% python3 -q
>>> import numpy as np
>>> np.set_printoptions(precision=2, suppress=True, linewidth=160)
>>> rd = lambda a: np.round(a, 2) + 0
>>> feats = np.load("data.npy")
>>> print(feats)
[[-2.  1.  1.  1.  1.  1.  1.  1.  1.]
 [ 1. -2.  1.  1.  1.  1.  1.  1.  1.]
 [ 1.  1. -2.  1.  1.  1.  1.  1.  1.]
 [ 1.  1.  1. -2.  1.  1.  1.  1.  1.]
 [ 1.  1.  1.  1. -2.  1.  1.  1.  1.]
 [ 1.  1.  1.  1.  1. -2.  1.  1.  1.]
 [ 1.  1.  1.  1.  1.  1. -2.  1.  1.]
 [ 1.  1.  1.  1.  1.  1.  1. -2.  1.]
 [ 1.  1.  1.  1.  1.  1.  1.  1. -2.]]
>>> # equal to its transpose
>>> print(feats @ (-1.0) ** np.arange(9))
[-2.  4. -2.  4. -2.  4. -2.  4. -2.]
>>> print(feats @ np.ones(9))
[6. 6. 6. 6. 6. 6. 6. 6. 6.]
>>> print((feats @ feats)[0])
[12.  3.  3.  3.  3.  3.  3.  3.  3.]
>>> print(np.fft.fft(feats[0]))
[ 6.+0.j -3.+0.j -3.+0.j -3.+0.j -3.+0.j -3.+0.j -3.+0.j -3.+0.j -3.+0.j]
>>> print(np.allclose(feats @ feats.T, feats.T @ feats))
True
>>> M = np.loadtxt("test18.csv", delimiter=",")
>>> print(M)
[[ 1. -1.  2.  1. -2. -1.  1.  1. -1. -2. -1. -4.]
 [ 1.  1.  2.  2. -2.  1. -2.  2.  1.  2.  1.  1.]
 [ 1. -2.  1. -1. -2.  1.  2.  0.  0.  0. -1. -1.]
 [ 2.  2. -1. -1. -1.  0. -1. -1. -1.  1.  1. -3.]
 [ 0. -1.  0.  2. -2. -2. -2.  0. -1. -2.  2.  0.]
 [-2. -2. -2. -1. -2. -2.  2.  1.  1. -1. -1. -3.]
 [-2. -2.  2. -2.  1. -2.  0.  2.  1.  0.  1.  5.]
 [ 2. -1.  1.  2.  1.  2. -2.  2. -2.  0.  2.  0.]
 [-2.  0.  1.  0. -2.  1.  2. -2. -1.  0.  0. -2.]
 [ 0.  2.  2. -1.  2. -2.  0.  1.  2.  2.  2.  3.]
 [ 2.  1. -2. -1. -1. -1. -1. -1.  2.  1.  0. -2.]
 [ 0.  0.  0.  0.  0.  0.  0.  0.  0.  0.  0.  0.]]
>>> print(np.linalg.matrix_rank(M, rtol=0.1))
10
>>> rng = np.random.default_rng(939582)
>>> idx = rng.permutation(9)
>>> print(idx)
[8 4 7 3 1 5 0 2 6]
>>> out = feats[idx][:, idx]
>>> print(rd(np.linalg.det(out)), rd(np.linalg.det(feats[idx])))
39366.0 39366.0
>>> print(rd(np.sort(np.abs(np.linalg.eigvals(out)))))
[3. 3. 3. 3. 3. 3. 3. 3. 6.]
>>> print(np.allclose(out, feats))
True
>>> print(np.trace(out))
-18.0
>>> print(np.diag(out))
[-2. -2. -2. -2. -2. -2. -2. -2. -2.]
>>> data = np.load("w.npy")
>>> print(data)
[[0 1 0 0 1]
 [1 0 1 0 1]
 [0 1 0 0 1]
 [0 0 0 0 1]
 [1 1 1 1 0]]
>>> x0 = np.array([1, -2, -2, 0, 1])
>>> a = np.maximum(data @ x0, 0)
>>> print(a)
[0 0 0 1 0]
>>> print(rd(np.tanh(data @ x0)))
[-0.76  0.   -0.76  0.76 -1.  ]
>>> print(data.T @ a)
[0 0 0 0 1]
>>> print([round(float(x), 2) for x in np.linalg.svd(data, compute_uv=False)[:3]])
[2.69, 1.75, 1.27]
>>> print(np.argsort(-np.linalg.norm(data, axis=0).round(6), kind="stable")[:3])
[4 1 0]
>>> print(rd(np.linalg.norm(data, 2) / np.linalg.norm(data)))
0.78
>>> print(np.linalg.cond(data) > 100)
True
>>> w, evecs = np.linalg.eigh(feats)
>>> print(rd(np.linalg.svd(feats, compute_uv=False)))
[6. 3. 3. 3. 3. 3. 3. 3. 3.]
>>> print(np.abs(evecs[:, -1]).round(6).argmax())
0
>>> print(np.unique(w.round(6) + 0, return_counts=True)[1])
[8 1]
>>> print(rd(evecs.T @ evecs))
[[1. 0. 0. 0. 0. 0. 0. 0. 0.]
 [0. 1. 0. 0. 0. 0. 0. 0. 0.]
 [0. 0. 1. 0. 0. 0. 0. 0. 0.]
 [0. 0. 0. 1. 0. 0. 0. 0. 0.]
 [0. 0. 0. 0. 1. 0. 0. 0. 0.]
 [0. 0. 0. 0. 0. 1. 0. 0. 0.]
 [0. 0. 0. 0. 0. 0. 1. 0. 0.]
 [0. 0. 0. 0. 0. 0. 0. 1. 0.]
 [0. 0. 0. 0. 0. 0. 0. 0. 1.]]
>>> print(rd(evecs @ np.diag(w) @ evecs.T))
[[-2.  1.  1.  1.  1.  1.  1.  1.  1.]
 [ 1. -2.  1.  1.  1.  1.  1.  1.  1.]
 [ 1.  1. -2.  1.  1.  1.  1.  1.  1.]
 [ 1.  1.  1. -2.  1.  1.  1.  1.  1.]
 [ 1.  1.  1.  1. -2.  1.  1.  1.  1.]
 [ 1.  1.  1.  1.  1. -2.  1.  1.  1.]
 [ 1.  1.  1.  1.  1.  1. -2.  1.  1.]
 [ 1.  1.  1.  1.  1.  1.  1. -2.  1.]
 [ 1.  1.  1.  1.  1.  1.  1.  1. -2.]]
>>> print((w > 1e-8).sum(), (w < -1e-8).sum())
1 8
>>> print(rd(evecs.T @ feats @ evecs))
[[-3.  0.  0.  0.  0.  0.  0.  0.  0.]
 [ 0. -3.  0.  0.  0.  0.  0.  0.  0.]
 [ 0.  0. -3.  0.  0.  0.  0.  0.  0.]
 [ 0.  0.  0. -3.  0.  0.  0.  0.  0.]
 [ 0.  0.  0.  0. -3.  0.  0.  0.  0.]
 [ 0.  0.  0.  0.  0. -3.  0.  0.  0.]
 [ 0.  0.  0.  0.  0.  0. -3.  0.  0.]
 [ 0.  0.  0.  0.  0.  0.  0. -3.  0.]
 [ 0.  0.  0.  0.  0.  0.  0.  0.  6.]]
>>> A = np.load("block17.npy")
>>> print(A)
[[-1.3   0.   -0.3  -1.   -0.3  -0.1   1.3   0.7   1.4   1.8  -0.9 ]
 [-0.7   0.9  -0.9  -1.4   1.2   0.    0.6  -0.7  -0.1   0.4   0.2 ]
 [-0.1   0.7   0.4   0.5  -0.5  -1.9   0.    1.4   0.7  -1.3   3.4 ]
 [-0.06  0.71  0.54  0.55 -0.55 -1.91 -0.02  1.36  0.66 -1.27  3.45]
 [ 1.    2.3   1.6  -1.1  -1.1   1.6  -1.1   0.7  -1.6  -1.5   1.2 ]]
>>> T = np.stack([A, 5 * A, A[::-1]])
>>> print(np.linalg.matrix_rank(T))
[5 5 5]
>>> print(rd(np.linalg.norm(T, axis=(1, 2))))
[ 8.99 44.93  8.99]
>>> print(np.linalg.matrix_rank(T.reshape(3, -1)))
2
>>> print(T.shape)
(3, 5, 11)
>>> print(rd(A.mean(axis=0)))
[-0.23  0.92  0.27 -0.49 -0.25 -0.46  0.16  0.69  0.21 -0.37  1.47]
>>> print(np.count_nonzero(A))
52
>>> print(A.shape)
(5, 11)
>>> print(np.abs(A).max())
3.45
>>> out = np.array([[1, 1, 0],
...     [0, 2, 2],
...     [2, 0, 0],
...     [2, 1, 1],
...     [1, 0, 0],
...     [1, 1, 1],
...     [0, 0, 0],
...     [2, 1, 1],
...     [1, 2, 2],
...     [2, 0, 1],
...     [1, 2, 1]])
>>> print(rd(out.T @ A.T))
[[ 1.2  -4.6   3.6   3.95  0.5 ]
 [-0.7  -0.8   9.5   9.58  6.  ]
 [ 3.3   0.1   4.9   4.92  2.3 ]]
>>> print(rd(np.einsum("ik,kj->ji", A, out)))
[[ 1.2  -4.6   3.6   3.95  0.5 ]
 [-0.7  -0.8   9.5   9.58  6.  ]
 [ 3.3   0.1   4.9   4.92  2.3 ]]
>>> print(rd(np.einsum("ik,kj->ij", A, out)))
[[ 1.2  -0.7   3.3 ]
 [-4.6  -0.8   0.1 ]
 [ 3.6   9.5   4.9 ]
 [ 3.95  9.58  4.92]
 [ 0.5   6.    2.3 ]]
>>> print(rd(A @ out))
[[ 1.2  -0.7   3.3 ]
 [-4.6  -0.8   0.1 ]
 [ 3.6   9.5   4.9 ]
 [ 3.95  9.58  4.92]
 [ 0.5   6.    2.3 ]]
>>> print(rd(np.einsum("ij,ij->i", A, A)))
[11.07  6.57 20.47 20.85 21.78]
>>> print(rd(np.einsum("ij->j", A)))
[-1.16  4.61  1.34 -2.45 -1.25 -2.31  0.78  3.46  1.06 -1.87  7.35]
>>> print(np.linalg.cond(A) > 100)
False
>>> cov = A.T @ A
>>> print((A @ A.T).shape)
(5, 5)
>>> print(rd(np.trace(cov)), rd((A ** 2).sum()))
80.74 80.74
>>> print(rd(np.linalg.svd(A, compute_uv=False) ** 2))
[45.69 21.68  8.69  4.66  0.01]
>>> print(np.allclose(cov, cov.T))
True
>>> arr = np.load("case19.npy")
>>> print(arr)
[[-0.9  -1.2  -0.4  -1.7  -0.7  -0.8   0.6   1.74  2.2   0.2 ]
 [-0.9  -0.1  -0.8   0.6   0.1  -0.9   1.1   3.28  1.7  -0.8 ]
 [ 1.    0.5   1.    0.2   0.8  -0.4  -0.3  -0.88 -1.5   0.9 ]
 [ 0.8  -0.8  -0.3   0.8   1.7   0.7  -2.4  -7.18  0.5   1.  ]
 [ 0.6   0.6  -1.3  -0.5  -0.7   0.9   0.4   1.13  0.2   1.4 ]
 [-1.2  -1.   -0.2   1.4  -0.8  -1.3  -0.2  -0.49  0.2   2.1 ]
 [-1.3  -0.5   0.   -1.2  -0.9  -1.2  -0.1  -0.37 -1.3   0.9 ]
 [ 0.5   0.3   0.1  -0.1   0.7   0.1   1.2   3.57  1.6  -0.7 ]
 [-1.    0.4  -0.6  -0.2   1.   -0.1   0.9   2.74  0.   -0.1 ]
 [ 0.9   0.5   0.8   0.3   0.    0.4  -1.2  -3.53  0.7   1.  ]
 [ 0.7  -2.    0.8   0.5   0.7   1.6  -0.4  -1.05  1.7   0.1 ]
 [-1.4  -1.2  -0.9  -0.3  -1.    0.3  -0.4  -1.13 -0.3  -0.2 ]
 [ 0.8   0.1  -1.7   0.   -0.3   0.    1.9   5.68 -2.   -0.4 ]
 [-0.7   0.1  -0.7   0.5   0.2  -1.1   0.1   0.34 -1.6  -1.9 ]
 [ 0.8   0.1   0.6  -1.6  -0.5   0.2   1.6   4.87  0.1  -1.2 ]]
>>> U, s, vt = np.linalg.svd(arr, full_matrices=False)
>>> print(rd(U.T @ U))
[[1. 0. 0. 0. 0. 0. 0. 0. 0. 0.]
 [0. 1. 0. 0. 0. 0. 0. 0. 0. 0.]
 [0. 0. 1. 0. 0. 0. 0. 0. 0. 0.]
 [0. 0. 0. 1. 0. 0. 0. 0. 0. 0.]
 [0. 0. 0. 0. 1. 0. 0. 0. 0. 0.]
 [0. 0. 0. 0. 0. 1. 0. 0. 0. 0.]
 [0. 0. 0. 0. 0. 0. 1. 0. 0. 0.]
 [0. 0. 0. 0. 0. 0. 0. 1. 0. 0.]
 [0. 0. 0. 0. 0. 0. 0. 0. 1. 0.]
 [0. 0. 0. 0. 0. 0. 0. 0. 0. 1.]]
>>> print(rd(s / s[0]))
[1.   0.39 0.35 0.26 0.24 0.21 0.17 0.14 0.1  0.  ]
>>> print(U.shape, s.shape, vt.shape)
(15, 10) (10,) (10, 10)
>>> print(rd(U.T @ arr @ vt.T))
[[13.66  0.    0.    0.    0.    0.    0.    0.    0.    0.  ]
 [ 0.    5.28  0.    0.    0.    0.    0.    0.    0.    0.  ]
 [ 0.    0.    4.83  0.    0.    0.    0.    0.    0.    0.  ]
 [ 0.    0.    0.    3.6   0.    0.    0.    0.    0.    0.  ]
 [ 0.    0.    0.    0.    3.25  0.    0.    0.    0.    0.  ]
 [ 0.    0.    0.    0.    0.    2.89  0.    0.    0.    0.  ]
 [ 0.    0.    0.    0.    0.    0.    2.36  0.    0.    0.  ]
 [ 0.    0.    0.    0.    0.    0.    0.    1.89  0.    0.  ]
 [ 0.    0.    0.    0.    0.    0.    0.    0.    1.39  0.  ]
 [ 0.    0.    0.    0.    0.    0.    0.    0.    0.    0.05]]
>>> print(rd(s))
[13.66  5.28  4.83  3.6   3.25  2.89  2.36  1.89  1.39  0.05]
>>> x0 = np.array([1, 4, 3, -1, -1, 4, -3, -3, -3, -1])
>>> rhs = arr @ x0
>>> print(rd(np.linalg.pinv(arr) @ arr))
[[1. 0. 0. 0. 0. 0. 0. 0. 0. 0.]
 [0. 1. 0. 0. 0. 0. 0. 0. 0. 0.]
 [0. 0. 1. 0. 0. 0. 0. 0. 0. 0.]
 [0. 0. 0. 1. 0. 0. 0. 0. 0. 0.]
 [0. 0. 0. 0. 1. 0. 0. 0. 0. 0.]
 [0. 0. 0. 0. 0. 1. 0. 0. 0. 0.]
 [0. 0. 0. 0. 0. 0. 1. 0. 0. 0.]
 [0. 0. 0. 0. 0. 0. 0. 1. 0. 0.]
 [0. 0. 0. 0. 0. 0. 0. 0. 1. 0.]
 [0. 0. 0. 0. 0. 0. 0. 0. 0. 1.]]
>>> print(rd(np.linalg.lstsq(arr, rhs)[0]))
[ 1.  4.  3. -1. -1.  4. -3. -3. -3. -1.]
>>> rhs = rhs + 0.3 * rng.normal(size=15)
>>> print(rd(rhs))
[-21.51 -25.35  10.14  22.93  -2.88 -12.32  -1.49 -16.21 -13.32  17.45  -0.55  -0.77 -19.73  -1.76 -12.23]
>>> coef, *_ = np.linalg.lstsq(arr, rhs)
>>> print(rd(coef))
[ 1.05  3.93  3.01 -0.97 -1.07  3.94 -2.14 -3.26 -2.99 -1.15]
>>> P = arr @ np.linalg.solve(arr.T @ arr, arr.T)
>>> print(rd(np.linalg.eigvalsh(P)))
[0. 0. 0. 0. 0. 1. 1. 1. 1. 1. 1. 1. 1. 1. 1.]
>>> x0 = np.array([4, -3, -1, 2, -4, 4, -2, -5, 3, 3, 5])
>>> print(np.sign((A @ x0).round(6)))
[-1. -1.  1.  1. -1.]
>>> print((A @ x0).argmax())
3
>>> print(np.linalg.norm(A @ x0) <= np.linalg.norm(A, 2) * np.linalg.norm(x0) + 1e-9)
True
>>> print(rd((A * x0).sum(axis=1)))
[-7.1  -8.    0.7   1.41 -0.5 ]
>>> print(rd(A @ x0))
[-7.1  -8.    0.7   1.41 -0.5 ]
>>> F = np.array([[1, 0, 1, 0], [2, 0, 2, 0], [1, 0, 1, 0], [2, 0, 2, 0]])
>>> # columns 0 and 2 are equal
>>> cov = F.T @ F
>>> print(np.linalg.matrix_rank(cov))
1
>>> print((F @ F.T).shape)
(4, 4)
>>> print(np.allclose(cov, cov.T))
True
>>> print(np.diag(cov))
[10  0 10  0]
>>> print(np.trace(cov), (F ** 2).sum())
20 20
>>> print(rd(np.abs(np.linalg.eigvals(F)).max()))
2.0
>>> print(F @ F)
[[2 0 2 0]
 [4 0 4 0]
 [2 0 2 0]
 [4 0 4 0]]
>>> print(np.linalg.matrix_power(F, 3))
[[4 0 4 0]
 [8 0 8 0]
 [4 0 4 0]
 [8 0 8 0]]
>>> print((F - F.T) / 2)
[[ 0. -1.  0. -1.]
 [ 1.  0.  1.  0.]
 [ 0. -1.  0. -1.]
 [ 1.  0.  1.  0.]]
>>> print(np.trace(F))
2
>>> print(np.allclose(F, F.T))
False
>>> print(np.linalg.matrix_rank(F, rtol=0.1))
1
>>> print(rd(np.linalg.norm(F, 2) / np.linalg.norm(F)))
1.0
>>> print(np.argsort(-np.linalg.norm(F, axis=0).round(6), kind="stable")[:3])
[0 2 1]
>>> print(np.all(np.linalg.eigvalsh(data) > 0))
False
>>> out = F / np.linalg.norm(F, axis=1, keepdims=True)
>>> cov = out @ out.T
>>> print((np.abs(cov) > 0.9).astype(int))
[[1 1 1 1]
 [1 1 1 1]
 [1 1 1 1]
 [1 1 1 1]]
>>> mat = np.loadtxt("mat.csv", delimiter=",")
>>> print(rd(mat))
[[ -9.94 -38.44  17.6   -5.69 -48.8 ]
 [ -9.71 -33.38  16.24  -4.68 -44.81]
 [ -9.26 -25.32  13.92  -3.16 -38.17]
 [ -8.63 -16.87  11.14  -1.7  -30.64]
 [ -8.4  -14.48  10.27  -1.33 -28.35]
 [ -7.57  -8.08   7.59  -0.45 -21.58]
 [ -7.33  -6.74   6.94  -0.31 -19.97]
 [ -7.14  -5.77   6.43  -0.21 -18.75]
 [ -7.06  -5.41   6.23  -0.18 -18.27]
 [ -6.99  -5.13   6.08  -0.16 -17.9 ]
 [ -6.75  -4.16   5.51  -0.08 -16.55]
 [ -6.46  -3.18   4.88  -0.03 -15.06]
 [ -6.22  -2.52   4.4   -0.01 -13.95]
 [ -6.17  -2.41   4.32   0.   -13.75]
 [ -5.93  -1.84   3.87   0.   -12.7 ]
 [ -0.45  -0.09  -0.04  -0.17  -0.58]
 [  2.13   1.57   0.72   1.46   2.72]
 [  2.69   2.37   1.03   2.04   3.48]
 [  6.08  11.35   3.83   7.44   8.94]
 [  6.82  14.38   4.63   9.07  10.42]
 [  7.45  17.23   5.34  10.57  11.75]
 [  9.38  27.95   7.78  15.98  16.46]
 [  9.76  30.4    8.29  17.18  17.5 ]
 [ 10.57  35.97   9.43  19.86  19.82]
 [ 11.15  40.26  10.27  21.9   21.59]
 [ 11.57  43.57  10.9   23.46  22.94]
 [ 13.36  59.21  13.73  30.68  29.23]
 [ 14.85  74.25  16.25  37.46  35.2 ]]
>>> # rank 3
>>> U, s, vt = np.linalg.svd(mat)
>>> evecs = vt[:(s > 1e-8).sum()]
>>> x0 = mat[12] + 5 * mat[19] + rng.integers(2) * np.eye(5)[3]
>>> print(rd(x0))
[27.9  69.38 27.55 45.36 38.14]
>>> print(rd(np.linalg.norm(x0 - evecs.T @ evecs @ x0)))
0.0
>>> x0 = np.array([0, 1, -1, 1, 0])
>>> print(np.linalg.norm(mat @ x0) <= np.linalg.norm(mat, 2) * np.linalg.norm(x0) + 1e-9)
True
>>> print(rd(mat * x0))
[[  0.   -38.44 -17.6   -5.69   0.  ]
 [  0.   -33.38 -16.24  -4.68   0.  ]
 [  0.   -25.32 -13.92  -3.16   0.  ]
 [  0.   -16.87 -11.14  -1.7    0.  ]
 [  0.   -14.48 -10.27  -1.33   0.  ]
 [  0.    -8.08  -7.59  -0.45   0.  ]
 [  0.    -6.74  -6.94  -0.31   0.  ]
 [  0.    -5.77  -6.43  -0.21   0.  ]
 [  0.    -5.41  -6.23  -0.18   0.  ]
 [  0.    -5.13  -6.08  -0.16   0.  ]
 [  0.    -4.16  -5.51  -0.08   0.  ]
 [  0.    -3.18  -4.88  -0.03   0.  ]
 [  0.    -2.52  -4.4   -0.01   0.  ]
 [  0.    -2.41  -4.32   0.     0.  ]
 [  0.    -1.84  -3.87   0.     0.  ]
 [  0.    -0.09   0.04  -0.17   0.  ]
 [  0.     1.57  -0.72   1.46   0.  ]
 [  0.     2.37  -1.03   2.04   0.  ]
 [  0.    11.35  -3.83   7.44   0.  ]
 [  0.    14.38  -4.63   9.07   0.  ]
 [  0.    17.23  -5.34  10.57   0.  ]
 [  0.    27.95  -7.78  15.98   0.  ]
 [  0.    30.4   -8.29  17.18   0.  ]
 [  0.    35.97  -9.43  19.86   0.  ]
 [  0.    40.26 -10.27  21.9    0.  ]
 [  0.    43.57 -10.9   23.46   0.  ]
 [  0.    59.21 -13.73  30.68   0.  ]
 [  0.    74.25 -16.25  37.46   0.  ]]
>>> print(rd(mat @ np.eye(5)[2]))
[17.6  16.24 13.92 11.14 10.27  7.59  6.94  6.43  6.23  6.08  5.51  4.88  4.4   4.32  3.87 -0.04  0.72  1.03  3.83  4.63  5.34  7.78  8.29  9.43 10.27 10.9
 13.73 16.25]
